$ python -q
>>> import numpy as np
>>> import numpy.linalg as la
>>> np.set_printoptions(precision=1, suppress=True, linewidth=200, legacy="1.25")
>>> tidy = lambda a: np.round(a, 1) + 0
>>> W0 = np.load("mat.npy")
>>> W0
array([[ 1,  1, -3,  3,  0],
       [-2, -2,  6,  2, -2],
       [ 2,  0,  0, -3,  0]])
>>> Uu, sv, VT = la.svd(W0, full_matrices=False)
>>> tidy(Uu.T @ Uu)
array([[1., 0., 0.],
       [0., 1., 0.],
       [0., 0., 1.]])
>>> (sv > 1e-8).sum()
3
>>> tidy(np.abs(VT[0]))
array([0.3, 0.3, 0.9, 0.2, 0.2])
>>> tidy(sv)
array([7.7, 4.8, 1.6])
>>> tidy(np.sqrt((sv ** 2).sum())), tidy(la.norm(W0))
(9.2, 9.2)
>>> Uu.shape, sv.shape, VT.shape
((3, 3), (3,), (3, 5))
>>> np.abs(Uu[:, 0]).round(6).argmax()
1
>>> tidy(VT @ VT.T)
array([[1., 0., 0.],
       [0., 1., 0.],
       [0., 0., 1.]])
>>> tidy(sv / sv[0])
array([1. , 0.6, 0.2])
>>> np.allclose(Uu * sv @ VT, W0)
True
>>> ang = np.radians(30)
>>> R = np.eye(5)
>>> R[2, 2] = R[1, 1] = np.cos(ang)
>>> R[2, 1], R[1, 2] = -np.sin(ang), np.sin(ang)
>>> tidy(R)
array([[ 1. ,  0. ,  0. ,  0. ,  0. ],
       [ 0. ,  0.9,  0.5,  0. ,  0. ],
       [ 0. , -0.5,  0.9,  0. ,  0. ],
       [ 0. ,  0. ,  0. ,  1. ,  0. ],
       [ 0. ,  0. ,  0. ,  0. ,  1. ]])
>>> B = W0 @ R.T
>>> tidy(la.det(R)), tidy(np.trace(R))
(1.0, 4.7)
>>> np.allclose(la.norm(W0, axis=1), la.norm(B, axis=1))
True
>>> tidy(B)
array([[ 1. , -0.6, -3.1,  3. ,  0. ],
       [-2. ,  1.3,  6.2,  2. , -2. ],
       [ 2. ,  0. ,  0. , -3. ,  0. ]])
>>> tidy(np.abs(B - W0).max(axis=0))
array([0. , 3.3, 0.2, 0. , 0. ])
>>> feats = np.load("run10.npy")
>>> feats
array([[ 4,  0,  0,  0,  0],
       [ 5,  4,  0,  0,  0],
       [-2, -4,  4,  0,  0],
       [-5,  5,  1,  5,  0],
       [ 3, -1, -4, -3,  3]])
>>> # triangular: eigenvalues sit on the diagonal
>>> la.determinant(feats)
Traceback (most recent call last):
  File "<python-input-30>", line 1, in <module>
    la.determinant(feats)
    ^^^^^^^^^^^^^^
AttributeError: module 'numpy.linalg' has no attribute 'determinant'
>>> np.allclose(feats @ feats.T, feats.T @ feats)
False
>>> feats @ feats
array([[ 16,   0,   0,   0,   0],
       [ 40,  16,   0,   0,   0],
       [-36, -32,  16,   0,   0],
       [-22,  41,   9,  25,   0],
       [ 39,  -6, -31, -24,   9]])
